% python3 -q
>>> import numpy as np
>>> from numpy import linalg as LA
>>> np.set_printoptions(precision=3, suppress=True, linewidth=140, sign=" ")
>>> rnd = lambda a: np.round(a, 3) + 0
>>> X = np.load("mat.npy")
>>> X
array([[ 0.306,  0.015,  0.027, -0.139, -0.267],
       [ 0.297, -0.026, -0.021, -0.148, -0.325],
       [ 1.012, -0.036, -0.026, -0.526, -1.03 ],
       [ 0.099,  0.   , -0.002, -0.039, -0.138],
       [-2.335, -0.002, -0.021,  1.144,  2.331],
       [-0.775,  0.046,  0.026,  0.369,  0.749],
       [ 0.452,  0.015,  0.008, -0.227, -0.422],
       [-2.313, -0.004, -0.023,  1.172,  2.272],
       [-5.916, -0.002, -0.024,  2.982,  5.918],
       [ 2.209,  0.027, -0.018, -1.067, -2.194],
       [ 0.801, -0.032, -0.023, -0.379, -0.824],
       [ 1.524, -0.004,  0.021, -0.724, -1.549],
       [ 3.518,  0.029,  0.047, -1.734, -3.525]])
>>> Xs = X - X.mean(axis=0)
>>> Uu, s, VT = LA.svd(Xs, full_matrices=False)
>>> rnd((s ** 2).sum() ** 2 / (s ** 4).sum())
np.float64(1.0)
>>> np.abs(VT[0]).argmax()
np.int64(0)
>>> np.abs(Uu[:, 0]).argmax()
np.int64(8)
>>> rnd(s)
array([ 12.355,   0.108,   0.071,   0.054,   0.042])
>>> rnd(VT[0] * np.sign(VT[0, np.abs(VT[0]).argmax()]))
array([ 0.667,  0.001,  0.003, -0.332, -0.667])
>>> np.searchsorted(np.cumsum(s ** 2) / (s ** 2).sum(), 0.9) + 1
np.int64(1)
>>> rnd(np.abs(VT[-1]))
array([ 0.196,  0.682,  0.682,  0.053,  0.172])
>>> (np.sign(Uu[:, 0]) == np.sign(Uu[0, 0])).astype(int)
array([ 1,  1,  1,  1,  0,  0,  1,  0,  0,  1,  1,  1,  1])
>>> rnd(np.abs(LA.svd(X)[2][-1]))
array([ 0.186,  0.672,  0.691,  0.155,  0.112])
>>> [round(float(x), 3) for x in LA.svd(X, compute_uv=False)[:3]]
[12.364, 0.108, 0.085]
>>> cent = X[[10, 1]].astype(float)
>>> for _ in range(7):
...     lab = LA.norm(X[:, None] - cent, axis=-1).argmin(axis=1)
...     cent = np.array([X[lab == j].mean(axis=0) for j in range(2)])
... 
>>> lab
array([ 0,  0,  0,  0,  1,  0,  0,  1,  1,  0,  0,  0,  0])
>>> np.abs(cent[1] - cent[0]).argmax()
np.int64(0)
>>> rnd(cent[1] - cent[0])
array([-4.466, -0.006, -0.027,  2.227,  4.46 ])
>>> mat = np.loadtxt("out5.csv", delimiter=",")
>>> mat
array([[ 0.,  0.,  0.],
       [-4., -2., -6.],
       [-3.,  0., -3.],
       [ 0., -1., -1.],
       [ 0.,  0.,  0.],
       [ 0.,  0.,  0.],
       [-1., -2., -3.],
       [ 0.,  0.,  0.],
       [-3., -1., -4.],
       [ 0., -1., -1.],
       [ 0.,  0.,  0.],
       [ 0.,  0.,  0.],
       [ 0.,  0.,  0.],
       [-4., -3., -7.],
       [ 0.,  0.,  0.],
       [ 0.,  0.,  0.],
       [ 0.,  0.,  0.],
       [-3.,  0., -3.],
       [ 0., -1., -1.],
       [-4., -2., -6.],
       [ 0., -1., -1.],
       [-3.,  0., -3.],
       [ 0.,  0.,  0.],
       [-4., -3., -7.],
       [-3.,  0., -3.],
       [ 0., -1., -1.]])
>>> [round(float(x), 3) for x in LA.svd(mat, compute_uv=False)[:3]]
[19.135, 3.982, 0.0]
>>> np.argsort(-LA.norm(mat, axis=0).round(6), kind="stable")[:3]
array([ 2,  0,  1])
>>> rnd(LA.norm(mat, 2) / LA.norm(mat))
np.float64(0.979)
>>> rng = np.random.default_rng(62)
>>> t = rng.uniform(0, 2 * np.pi, 27)
>>> q, _ = LA.qr(np.array([[-1.4, -2.0], [-0.3, -0.6], [1.3, 0.6], [0.8, 1.7], [0.1, 0.7]]))
>>> feats = 3 * np.c_[np.cos(t), np.sin(t)] @ q.T
>>> rnd(feats)
array([[ 2.018,  0.665, -0.168, -1.909, -0.9  ],
       [ 0.766,  0.531,  1.979, -1.63 , -1.247],
       [ 0.34 ,  0.433,  2.325, -1.365, -1.195],
       [-0.245, -0.409, -2.388,  1.299,  1.177],
       [ 1.392,  0.642,  1.229, -1.913, -1.217],
       [-1.461, -0.149,  2.563,  0.301, -0.43 ],
       [ 2.06 ,  0.473, -1.683, -1.279, -0.249],
       [-0.883,  0.072,  2.735, -0.344, -0.786],
       [-0.275,  0.266,  2.64 , -0.899, -1.037],
       [-0.915, -0.561, -1.831,  1.71 ,  1.253],
       [-0.279,  0.265,  2.641, -0.896, -1.036],
       [-2.085, -0.495,  1.579,  1.349,  0.307],
       [-1.155, -0.606, -1.554,  1.824,  1.247],
       [ 0.023, -0.338, -2.536,  1.102,  1.113],
       [-1.974, -0.672,  0.008,  1.937,  0.95 ],
       [ 1.585,  0.203, -2.475, -0.461,  0.331],
       [ 1.894,  0.678,  0.233, -1.965, -1.018],
       [ 1.526,  0.177, -2.52 , -0.383,  0.38 ],
       [-0.343,  0.246,  2.661, -0.843, -1.014],
       [ 1.861,  0.678,  0.322, -1.972, -1.041],
       [-0.59 ,  0.17 ,  2.718, -0.625, -0.92 ],
       [ 0.216, -0.284, -2.619,  0.949,  1.056],
       [ 2.007,  0.667, -0.124, -1.918, -0.914],
       [-2.096, -0.508,  1.519,  1.387,  0.339],
       [-2.007, -0.667,  0.125,  1.917,  0.914],
       [ 2.134,  0.6  , -0.935, -1.683, -0.616],
       [ 1.95 ,  0.674,  0.069, -1.947, -0.972]])
>>> LA.matrix_rank(feats, rtol=0.1)
np.int64(2)
>>> np.argsort(-LA.norm(feats, axis=0).round(6), kind="stable")[:3]
array([ 2,  0,  3])
>>> LA.cond(feats) > 100
np.True_
>>> Xs = feats - feats.mean(axis=0)
>>> Uu, s, VT = LA.svd(Xs, full_matrices=False)
>>> rnd(s ** 2 / (s ** 2).sum())
array([ 0.542,  0.458,  0.   ,  0.   ,  0.   ])
>>> rnd(Xs.mean(axis=0))
array([ 0.,  0.,  0.,  0.,  0.])
>>> np.abs(VT[0]).argmax()
np.int64(2)
>>> (np.sign(Uu[:, 0]) == np.sign(Uu[0, 0])).astype(int)
array([ 1,  1,  1,  0,  1,  1,  0,  1,  1,  0,  1,  0,  0,  0,  0,  0,  1,  0,  1,  1,  1,  0,  1,  0,  0,  1,  1])
>>> rnd(VT[0] * np.sign(VT[0, np.abs(VT[0]).argmax()]))
array([ 0.296,  0.185,  0.62 , -0.565, -0.418])
>>> np.abs(Uu[:, 0]).argmax()
np.int64(9)
>>> LA.matrix_rank(Xs)
np.int64(2)
>>> Uu, s, VT = LA.svd(feats)
>>> np.argmax(s[:-1] / (s[1:] + 1e-6)) + 1
np.int64(2)
>>> rnd(s)
array([ 11.604,  10.409,   0.   ,   0.   ,   0.   ])
>>> other = Uu[:, :2] @ np.diag(s[:2]) @ VT[:2]
>>> LA.matrix_rank(other)
np.int64(2)
>>> LA.matrix_rank(feats, rtol=0.05)
np.int64(2)
